% python3 -q
>>> import numpy as np
>>> np.set_printoptions(suppress=True, linewidth=200)
>>> rng = np.random.default_rng(60)
>>> X = (rng.random((4, 4)) < 0.3) + np.eye(4)
>>> X /= X.sum(axis=1, keepdims=True)
>>> X.round(2)
array([[0.33, 0.33, 0.33, 0.  ],
       [0.  , 1.  , 0.  , 0.  ],
       [0.  , 0.  , 0.5 , 0.5 ],
       [0.  , 0.  , 0.  , 1.  ]])
>>> np.allclose(X, X.T)
False
>>> np.allclose(X @ X.T, X.T @ X)
False
>>> np.round((X + X.T) / 2, 2)
array([[0.33, 0.17, 0.17, 0.  ],
       [0.17, 1.  , 0.  , 0.  ],
       [0.17, 0.  , 0.5 , 0.25],
       [0.  , 0.  , 0.25, 1.  ]])
>>> np.round(np.abs(np.linalg.eigvals(X)).max(), 2)
np.float64(1.0)
>>> np.round((X - X.T) / 2, 2)
array([[ 0.  ,  0.17,  0.17,  0.  ],
       [-0.17,  0.  ,  0.  ,  0.  ],
       [-0.17,  0.  ,  0.  ,  0.25],
       [ 0.  ,  0.  , -0.25,  0.  ]])
>>> print(np.round(np.trace(X), 2))
2.83
>>> np.round(np.linalg.det(X), 2)
np.float64(0.17)
>>> x = np.array([0, 2, 2, -2])
>>> print(X @ np.ones(4))
[1. 1. 1. 1.]
>>> np.round(X @ (2 * x), 2)
array([ 2.67,  4.  ,  0.  , -4.  ])
>>> print(np.linalg.norm(X @ x) <= np.linalg.norm(X, 2) * np.linalg.norm(x) + 1e-9)
True
>>> np.round(X @ np.eye(4)[1], 2)
array([0.33, 1.  , 0.  , 0.  ])
>>> x = np.array([8, -6, 0, -6])
>>> target = X @ x
>>> beta, lr = np.zeros(4), 1 / np.linalg.norm(X, 2) ** 2
>>> for i in range(4):
...     beta -= lr * X.T @ (X @ beta - target)
...     if i % 1 == 0: print(i, round(np.linalg.norm(X @ beta - target), 2))
... 
0 2.93
1 2.39
2 2.03
3 1.78
>>> print(beta.round(2))
[ 1.79 -5.34  0.71 -6.06]
